% ipython --no-banner

In [1]: import numpy as np

In [2]: np.set_printoptions(precision=2, suppress=True, linewidth=160, legacy="1.25")

In [3]: K = np.load("test1.npy")

In [4]: K
Out[4]: 
array([[3, 0, 0, 0, 0, 0],
       [0, 9, 0, 0, 0, 0],
       [0, 0, 4, 0, 0, 0],
       [0, 0, 0, 6, 0, 0],
       [0, 0, 0, 0, 7, 0],
       [0, 0, 0, 0, 0, 3]])

In [5]: w, V = np.linalg.eigvalsh(K)
---------------------------------------------------------------------------
ValueError                                Traceback (most recent call last)
Cell In[5], line 1
----> 1 w, V = np.linalg.eigvalsh(K)

ValueError: too many values to unpack (expected 2)

In [6]: w, V = np.linalg.eigh(K)

In [7]: np.unique(w.round(6) + 0, return_counts=True)[1]
Out[7]: array([2, 1, 1, 1, 1])

In [8]: (w > 1e-8).sum(), (w < -1e-8).sum()
Out[8]: (6, 0)

In [9]: np.linalg.eigvalsh(K @ K)
Out[9]: array([ 9.,  9., 16., 36., 49., 81.])

In [10]: w.sum(), np.trace(K)
Out[10]: (32.0, 32)

In [11]: V.T @ K @ V
Out[11]: 
array([[3., 0., 0., 0., 0., 0.],
       [0., 3., 0., 0., 0., 0.],
       [0., 0., 4., 0., 0., 0.],
       [0., 0., 0., 6., 0., 0.],
       [0., 0., 0., 0., 7., 0.],
       [0., 0., 0., 0., 0., 9.]])

In [12]: vec = np.ones(6)

In [13]: for _ in range(6):
    ...:     vec = K @ vec
    ...:     vec /= np.linalg.norm(vec)
    ...:     print(round(vec @ K @ vec, 2))
    ...: 
7.03
7.98
8.42
8.66
8.8
8.89

In [14]: round(float(np.linalg.eigvalsh(K)[-1]), 2)
Out[14]: 9.0

In [15]: vec.round(2) + 0
Out[15]: array([0.  , 0.97, 0.01, 0.09, 0.22, 0.  ])

In [16]: np.linalg.matrix_power(K, 3)
Out[16]: 
array([[ 27,   0,   0,   0,   0,   0],
       [  0, 729,   0,   0,   0,   0],
       [  0,   0,  64,   0,   0,   0],
       [  0,   0,   0, 216,   0,   0],
       [  0,   0,   0,   0, 343,   0],
       [  0,   0,   0,   0,   0,  27]])

In [17]: (K + K.T) / 2
Out[17]: 
array([[3., 0., 0., 0., 0., 0.],
       [0., 9., 0., 0., 0., 0.],
       [0., 0., 4., 0., 0., 0.],
       [0., 0., 0., 6., 0., 0.],
       [0., 0., 0., 0., 7., 0.],
       [0., 0., 0., 0., 0., 3.]])

In [18]: np.trace(K)
Out[18]: 32

In [19]: K @ K
Out[19]: 
array([[ 9,  0,  0,  0,  0,  0],
       [ 0, 81,  0,  0,  0,  0],
       [ 0,  0, 16,  0,  0,  0],
       [ 0,  0,  0, 36,  0,  0],
       [ 0,  0,  0,  0, 49,  0],
       [ 0,  0,  0,  0,  0,  9]])

In [20]: assert K == K.T
---------------------------------------------------------------------------
ValueError                                Traceback (most recent call last)
Cell In[20], line 1
----> 1 assert K == K.T

ValueError: The truth value of an array with more than one element is ambiguous. Use a.any() or a.all()

In [21]: O, _ = np.linalg.qr(np.array([[-0.5, -1.2, -0.2, -0.2],
    ...:     [-0.8, -0.6, 1.5, -0.3],
    ...:     [-0.6, -1.0, -1.3, 0.2],
    ...:     [1.3, -0.3, -1.5, -1.8]]))

In [22]: arr = O[:, :4]

In [23]: arr
Out[23]: 
array([[-0.29,  0.64,  0.18, -0.68],
       [-0.47,  0.16,  0.69,  0.53],
       [-0.35,  0.48, -0.68,  0.42],
       [ 0.76,  0.57,  0.18,  0.26]])

In [24]: other = np.linalg.inv(arr)

In [25]: np.round(arr @ other, 2) + 0
Out[25]: 
array([[1., 0., 0., 0.],
       [0., 1., 0., 0.],
       [0., 0., 1., 0.],
       [0., 0., 0., 1.]])

In [26]: np.linalg.det(arr) * other
Out[26]: 
array([[ 0.29,  0.47,  0.35, -0.76],
       [-0.64, -0.16, -0.48, -0.57],
       [-0.18, -0.69,  0.68, -0.18],
       [ 0.68, -0.53, -0.42, -0.26]])

In [27]: round(float(np.linalg.slogdet(arr)[0]), 2)
Out[27]: -1.0

In [28]: M = np.diag(5 * np.array([4, 5, 3, 3, 4, 3, 0, -2])) + np.array([[-1, 1, 0, 2, -2, -1, -2, 0],
    ...:     [2, -1, 2, -2, -2, 0, 1, 2],
    ...:     [-1, 2, 0, 0, 2, -1, 0, 1],
    ...:     [1, -1, -2, -1, 0, 0, -1, 0],
    ...:     [-2, -1, 2, -2, 1, 1, 0, -2],
    ...:     [0, -1, 0, -2, -1, -2, 1, -1],
    ...:     [0, 1, -1, 1, 1, -1, -1, -1],
    ...:     [2, 2, 1, 1, 1, -2, 2, 2]])

In [29]: M
Out[29]: 
array([[19,  1,  0,  2, -2, -1, -2,  0],
       [ 2, 24,  2, -2, -2,  0,  1,  2],
       [-1,  2, 15,  0,  2, -1,  0,  1],
       [ 1, -1, -2, 14,  0,  0, -1,  0],
       [-2, -1,  2, -2, 21,  1,  0, -2],
       [ 0, -1,  0, -2, -1, 13,  1, -1],
       [ 0,  1, -1,  1,  1, -1, -1, -1],
       [ 2,  2,  1,  1,  1, -2,  2, -8]])

In [30]: r0, v = M[6], M[1]

In [31]: r0 @ v
Out[31]: 15

In [32]: r0 @ r0
Out[32]: 7

In [33]: pr = (r0 @ v) / (r0 @ r0) * r0

In [34]: v - pr
Out[34]: array([ 2.  , 21.86,  4.14, -4.14, -4.14,  2.14,  3.14,  4.14])

In [35]: other = M / np.sqrt((M ** 2).mean(axis=1, keepdims=True))

In [36]: np.linalg.matrix_rank(other) == np.linalg.matrix_rank(M)
Out[36]: True

In [37]: other[1]
Out[37]: array([ 0.23,  2.78,  0.23, -0.23, -0.23,  0.  ,  0.12,  0.23])

In [38]: vec = np.array([0, 0, 0, -1, 2, -1, -1, 0])

In [39]: target = M @ vec

In [40]: coef, lr = np.zeros(8), 1 / np.linalg.norm(M, 2) ** 2

In [41]: for i in range(3):
    ...:     coef -= lr * M.T @ (M @ coef - target)
    ...:     if i % 1 == 0: print(i, round(np.linalg.norm(M @ coef - target), 2))
    ...: 
0 18.16
1 11.73
2 8.8

In [42]: coef
Out[42]: array([-0.05, -0.01,  0.23, -0.59,  1.89, -0.57, -0.05, -0.11])

In [43]: other = M[0, 0] * M[1:] - np.outer(M[1:, 0], M[0])

In [44]: other
Out[44]: 
array([[   0,  454,   38,  -42,  -34,    2,   23,   38],
       [   0,   39,  285,    2,   36,  -20,   -2,   19],
       [   0,  -20,  -38,  264,    2,    1,  -17,    0],
       [   0,  -17,   38,  -34,  395,   17,   -4,  -38],
       [   0,  -19,    0,  -38,  -19,  247,   19,  -19],
       [   0,   19,  -19,   19,   19,  -19,  -19,  -19],
       [   0,   36,   19,   15,   23,  -36,   42, -152]])

In [45]: M[:, 0] / M[0, 0]
Out[45]: array([ 1.  ,  0.11, -0.05,  0.05, -0.11,  0.  ,  0.  ,  0.11])

In [46]: mat = np.loadtxt("m.csv", delimiter=",")

In [47]: mat
Out[47]: 
array([[-0.12, -0.04,  0.04],
       [-0.03, -0.01,  0.01],
       [-0.03, -0.01,  0.01],
       [-0.21, -0.07,  0.07],
       [-0.4 , -0.14,  0.14],
       [ 0.26,  0.09, -0.09],
       [-0.18, -0.06,  0.06],
       [-0.03, -0.01,  0.01],
       [ 0.06,  0.02, -0.02],
       [ 0.03,  0.01, -0.01],
       [ 0.  ,  0.  ,  0.  ],
       [-0.06, -0.02,  0.02],
       [-0.03, -0.01,  0.01],
       [-0.24, -0.08,  0.08],
       [ 0.56,  0.21, -0.21],
       [ 0.  ,  0.  ,  0.  ],
       [ 0.32,  0.11, -0.11],
       [ 0.69,  0.27, -0.27],
       [-0.26, -0.09,  0.09],
       [-0.4 , -0.14,  0.14],
       [ 0.03,  0.01, -0.01],
       [ 0.  ,  0.  ,  0.  ],
       [-0.6 , -0.23,  0.23],
       [-0.06, -0.02,  0.02],
       [ 0.45,  0.16, -0.16],
       [-0.45, -0.16,  0.16],
       [-0.37, -0.13,  0.13],
       [-0.54, -0.2 ,  0.2 ],
       [ 0.09,  0.03, -0.03],
       [-0.09, -0.03,  0.03]])

In [48]: # rank 2

In [49]: rank = np.linalg.matrix_rank(mat)

In [50]: rank
Out[50]: 2

In [51]: null = np.linalg.svd(mat)[2][rank:].T

In [52]: null.shape
Out[52]: (3, 1)

In [53]: np.allclose(mat @ null, 0)
Out[53]: True

In [54]: [int(np.linalg.matrix_rank(mat[:i])) for i in range(1, len(mat) + 1)]
Out[54]: 
[1,
 1,
 1,
 1,
 2,
 2,
 2,
 2,
 2,
 2,
 2,
 2,
 2,
 2,
 2,
 2,
 2,
 2,
 2,
 2,
 2,
 2,
 2,
 2,
 2,
 2,
 2,
 2,
 2,
 2]

In [55]: vec = np.array([-2, 0, -2, 1, -2, -2])

In [56]: target = K @ vec

In [57]: coef, lr = np.zeros(6), 1 / np.linalg.norm(K, 2) ** 2

In [58]: for i in range(25):
    ...:     coef -= lr * K.T @ (K @ coef - target)
    ...:     if i % 5 == 0: print(i, round(np.linalg.norm(K @ coef - target), 2))
    ...: 
0 11.82
5 4.7
10 2.43
15 1.31
20 0.72

In [59]: coef
Out[59]: array([-1.89,  0.  , -1.99,  1.  , -2.  , -1.89])

In [60]: vec = np.array([-8, 5, -5])

In [61]: (mat * vec).sum(axis=1)
Out[61]: 
array([ 0.56,  0.14,  0.14,  0.98,  1.8 , -1.18,  0.84,  0.14, -0.28, -0.14,  0.  ,  0.28,  0.14,  1.12, -2.38,  0.  , -1.46, -2.82,  1.18,  1.8 , -0.14,
        0.  ,  2.5 ,  0.28, -2.  ,  2.  ,  1.66,  2.32, -0.42,  0.42])

In [62]: np.sign((mat @ vec).round(6))
Out[62]: array([ 1.,  1.,  1.,  1.,  1., -1.,  1.,  1., -1., -1.,  0.,  1.,  1.,  1., -1.,  0., -1., -1.,  1.,  1., -1.,  0.,  1.,  1., -1.,  1.,  1.,  1., -1.,  1.])

In [63]: mat @ vec
Out[63]: 
array([ 0.56,  0.14,  0.14,  0.98,  1.8 , -1.18,  0.84,  0.14, -0.28, -0.14,  0.  ,  0.28,  0.14,  1.12, -2.38,  0.  , -1.46, -2.82,  1.18,  1.8 , -0.14,
        0.  ,  2.5 ,  0.28, -2.  ,  2.  ,  1.66,  2.32, -0.42,  0.42])

In [64]: mat @ (2 * vec)
Out[64]: 
array([ 1.12,  0.28,  0.28,  1.96,  3.6 , -2.36,  1.68,  0.28, -0.56, -0.28,  0.  ,  0.56,  0.28,  2.24, -4.76,  0.  , -2.92, -5.64,  2.36,  3.6 , -0.28,
        0.  ,  5.  ,  0.56, -4.  ,  4.  ,  3.32,  4.64, -0.84,  0.84])

In [65]: (mat @ vec).argmax()
Out[65]: 22

In [66]: mat @ np.ones(3)
Out[66]: 
array([-0.12, -0.03, -0.03, -0.21, -0.4 ,  0.26, -0.18, -0.03,  0.06,  0.03,  0.  , -0.06, -0.03, -0.24,  0.56,  0.  ,  0.32,  0.69, -0.26, -0.4 ,  0.03,
        0.  , -0.6 , -0.06,  0.45, -0.45, -0.37, -0.54,  0.09, -0.09])
